% ipython --no-banner

In [1]: import numpy as np

In [2]: np.set_printoptions(precision=2, suppress=True, linewidth=100, floatmode="fixed")

In [3]: def tidy(a):
   ...:     return np.round(a, 2) + 0
   ...: 

In [4]: m1 = np.loadtxt("sample17.csv", delimiter=",")

In [5]: print(m1)
[[ 0.00  0.00  0.00  0.00 -1.00 -1.00]
 [ 0.00  0.00 -1.00 -1.00  0.00  0.00]
 [ 0.00 -1.00  0.00 -1.00  0.00  0.00]
 [ 0.00 -1.00 -1.00  0.00  0.00  0.00]
 [-1.00  0.00  0.00  0.00  0.00 -1.00]
 [-1.00  0.00  0.00  0.00 -1.00  0.00]]

In [6]: w, vecs = np.linalg.eigh(m1)

In [7]: print(tidy(w))
[-2.00 -2.00  1.00  1.00  1.00  1.00]

In [8]: print(tidy(vecs @ np.diag(w) @ vecs.T))
[[ 0.00  0.00  0.00  0.00 -1.00 -1.00]
 [ 0.00  0.00 -1.00 -1.00  0.00  0.00]
 [ 0.00 -1.00  0.00 -1.00  0.00  0.00]
 [ 0.00 -1.00 -1.00  0.00  0.00  0.00]
 [-1.00  0.00  0.00  0.00  0.00 -1.00]
 [-1.00  0.00  0.00  0.00 -1.00  0.00]]

In [9]: print(tidy(np.linalg.eigvalsh(m1 + 5 * np.eye(6))))
[3.00 3.00 6.00 6.00 6.00 6.00]

In [10]: print(np.unique(w.round(6) + 0, return_counts=True)[1])
[2 4]

In [11]: print(tidy(np.linalg.svd(m1, compute_uv=False)))
[2.00 2.00 1.00 1.00 1.00 1.00]

In [12]: print((m1 != 0).astype(int))
[[0 0 0 0 1 1]
 [0 0 1 1 0 0]
 [0 1 0 1 0 0]
 [0 1 1 0 0 0]
 [1 0 0 0 0 1]
 [1 0 0 0 1 0]]

In [13]: print(tidy(np.linalg.eigvalsh(m1).min()))
-2.0

In [14]: T = np.stack([m1, 5 * m1, m1[::-1]])

In [15]: print(np.linalg.matrix_rank(T.reshape(3, -1)))
2

In [16]: print(np.einsum("bij,cij->bc", T, T))
[[ 12.00  60.00   4.00]
 [ 60.00 300.00  20.00]
 [  4.00  20.00  12.00]]

In [17]: print(T.shape)
(3, 6, 6)

In [18]: print((T @ m1.T).shape)
(3, 6, 6)

In [19]: print(np.linalg.matrix_rank(T))
[6 6 6]
